% ipython --no-banner

In [1]: import numpy as np

In [2]: np.set_printoptions(precision=2, suppress=True, linewidth=100, floatmode="fixed")

In [3]: rnd = lambda a: np.round(a, 2) + 0

In [4]: rng = np.random.default_rng(95)

In [5]: K = np.array([[3, 1, -3], [-3, 3, 0], [2, 1, 2]]) * (rng.random((3, 3)) < 0.3)

In [6]: K
Out[6]: 
array([[ 0,  0, -3],
       [ 0,  0,  0],
       [ 2,  0,  0]])

In [7]: # 2 groups of indices that never mix

In [8]: np.flatnonzero(np.linalg.matrix_power((K != 0) + (K.T != 0) + np.eye(3), 3)[0])
Out[8]: array([0, 2])

In [9]: U, sigma, Vh = np.linalg.svd(K)

In [10]: vecs = Vh[:(sigma > 1e-8).sum()]

In [11]: vec = K[2] + 3 * K[0] + rng.integers(2) * np.eye(3)[1]

In [12]: vec
Out[12]: array([ 2.00,  0.00, -9.00])

In [13]: np.diag(vecs.T @ vecs)
Out[13]: array([1.00, 0.00, 1.00])

In [14]: np.linalg.matrix_rank(np.vstack([K, vec]))
Out[14]: np.int64(2)

In [15]: rnd(np.linalg.norm(vec - vecs.T @ vecs @ vec))
Out[15]: np.float64(0.0)

In [16]: vecs.T @ vecs
Out[16]: 
array([[1.00, 0.00, 0.00],
       [0.00, 0.00, 0.00],
       [0.00, 0.00, 1.00]])

In [17]: mat = np.diag(10 * np.array([2, 0, 0])) + np.array([[-1, 3, -2], [3, -3, -1], [-3, -2, -1]])

In [18]: mat
Out[18]: 
array([[19,  3, -2],
       [ 3, -3, -1],
       [-3, -2, -1]])

In [19]: u = np.array([-1, -1, -1])

In [20]: np.array([np.convolve(row, u, "same") for row in mat])
Out[20]: 
array([[-22, -20,  -1],
       [  0,   1,   4],
       [  5,   6,   3]])

In [21]: blk = np.stack([mat, 5 * mat, mat[::-1]])

In [22]: np.einsum("bij,cij->bc", blk, blk)
Out[22]: 
array([[  407,  2035,  -103],
       [ 2035, 10175,  -515],
       [ -103,  -515,   407]])

In [23]: rnd(np.linalg.det(blk))
Out[23]: array([  67.00, 8375.00,  -67.00])

In [24]: blk.sum(axis=0)
Out[24]: 
array([[111,  16, -13],
       [ 21, -21,  -7],
       [  1,  -9,  -8]])

In [25]: rnd(np.linalg.norm(blk, axis=(1, 2)))
Out[25]: array([ 20.17, 100.87,  20.17])

In [26]: np.linalg.matrix_rank(blk.reshape(3, -1))
Out[26]: np.int64(2)

In [27]: (blk @ mat.T).shape
Out[27]: (3, 3, 3)

In [28]: X = np.loadtxt("run13.csv", delimiter=",")

In [29]: X
Out[29]: 
array([[0.00, 0.00, 1.00, 0.00, 3.00, 2.00],
       [0.00, 0.00, 3.00, 2.00, 1.00, 3.00],
       [1.00, 3.00, 0.00, 0.00, 0.00, 0.00],
       [0.00, 2.00, 0.00, 0.00, 0.00, 0.00],
       [3.00, 1.00, 0.00, 0.00, 0.00, 0.00],
       [2.00, 3.00, 0.00, 0.00, 0.00, 0.00]])

In [30]: r = np.linalg.matrix_rank(X)

In [31]: r
Out[31]: np.int64(4)

In [32]: null = np.linalg.svd(X)[2][r:].T

In [33]: np.linalg.matrix_rank(X.T @ X), np.linalg.matrix_rank(X @ X.T)
Out[33]: (np.int64(4), np.int64(4))

In [34]: rnd(null @ null.T)
Out[34]: 
array([[ 0.00,  0.00,  0.00,  0.00,  0.00,  0.00],
       [ 0.00,  0.00,  0.00,  0.00,  0.00,  0.00],
       [ 0.00,  0.00,  0.57, -0.34,  0.05, -0.36],
       [ 0.00,  0.00, -0.34,  0.69,  0.25, -0.20],
       [ 0.00,  0.00,  0.05,  0.25,  0.16, -0.27],
       [ 0.00,  0.00, -0.36, -0.20, -0.27,  0.58]])

In [35]: [int(np.linalg.matrix_rank(X[:, :j + 1])) for j in range(6)]
Out[35]: [1, 2, 3, 4, 4, 4]

In [36]: np.allclose(X @ null, 0)
Out[36]: True

In [37]: [round(float(np.linalg.det(X[:i, :i])), 2) + 0 for i in range(1, 7)]
Out[37]: [0.0, 0.0, 0.0, 4.0, 0.0, 0.0]

In [38]: np.all(np.linalg.eigvalsh(X) > 0)
Out[38]: np.False_

In [39]: z = rng.permutation(6)

In [40]: z
Out[40]: array([3, 5, 4, 0, 2, 1])

In [41]: out = X[z][:, z]

In [42]: np.trace(out)
Out[42]: np.float64(0.0)

In [43]: np.allclose(X[:-1].T @ np.linalg.lstsq(X[:-1].T, X[-1])[0], X[-1])
Out[43]: True

In [44]: rnd(np.trace(np.linalg.pinv(X) @ X))
Out[44]: np.float64(4.0)

In [45]: rnd(X @ np.linalg.pinv(X) @ X)
Out[45]: 
array([[0.00, 0.00, 1.00, 0.00, 3.00, 2.00],
       [0.00, 0.00, 3.00, 2.00, 1.00, 3.00],
       [1.00, 3.00, 0.00, 0.00, 0.00, 0.00],
       [0.00, 2.00, 0.00, 0.00, 0.00, 0.00],
       [3.00, 1.00, 0.00, 0.00, 0.00, 0.00],
       [2.00, 3.00, 0.00, 0.00, 0.00, 0.00]])

In [46]: np.unique(X.round(6), axis=0).shape
Out[46]: (6, 6)

In [47]: np.abs(np.diag(np.linalg.qr(X)[1])) > 1e-9
Out[47]: array([ True,  True,  True,  True, False, False])

In [48]: m1 = np.loadtxt("block10.csv", delimiter=",")

In [49]: m1
Out[49]: 
array([[0.00, 1.00, 0.00, 0.00],
       [0.00, 0.00, 0.00, 1.00],
       [1.00, 0.00, 0.00, 0.00],
       [0.00, 0.00, 1.00, 0.00]])

In [50]: m1[:, 1] @ m1[:, 3]
Out[50]: np.float64(0.0)

In [51]: m1 @ m1.T
Out[51]: 
array([[1.00, 0.00, 0.00, 0.00],
       [0.00, 1.00, 0.00, 0.00],
       [0.00, 0.00, 1.00, 0.00],
       [0.00, 0.00, 0.00, 1.00]])

In [52]: rnd(np.linalg.svd(m1, compute_uv=False))
Out[52]: array([1.00, 1.00, 1.00, 1.00])

In [53]: out = np.linalg.inv(m1)

In [54]: rnd(np.linalg.det(m1) * np.linalg.det(out))
Out[54]: np.float64(1.0)

In [55]: np.allclose(out, m1.T)
Out[55]: True

In [56]: rnd(np.linalg.det(m1) * out)
Out[56]: 
array([[ 0.00,  0.00, -1.00,  0.00],
       [-1.00,  0.00,  0.00,  0.00],
       [ 0.00,  0.00,  0.00, -1.00],
       [ 0.00, -1.00,  0.00,  0.00]])

In [57]: rnd(np.linalg.slogdet(m1)[0])
Out[57]: np.float64(-1.0)

In [58]: (np.abs(out) > 1e-9).astype(int)
Out[58]: 
array([[0, 0, 1, 0],
       [1, 0, 0, 0],
       [0, 0, 0, 1],
       [0, 1, 0, 0]])

In [59]: rnd(np.linalg.cond(m1))
Out[59]: np.float64(1.0)
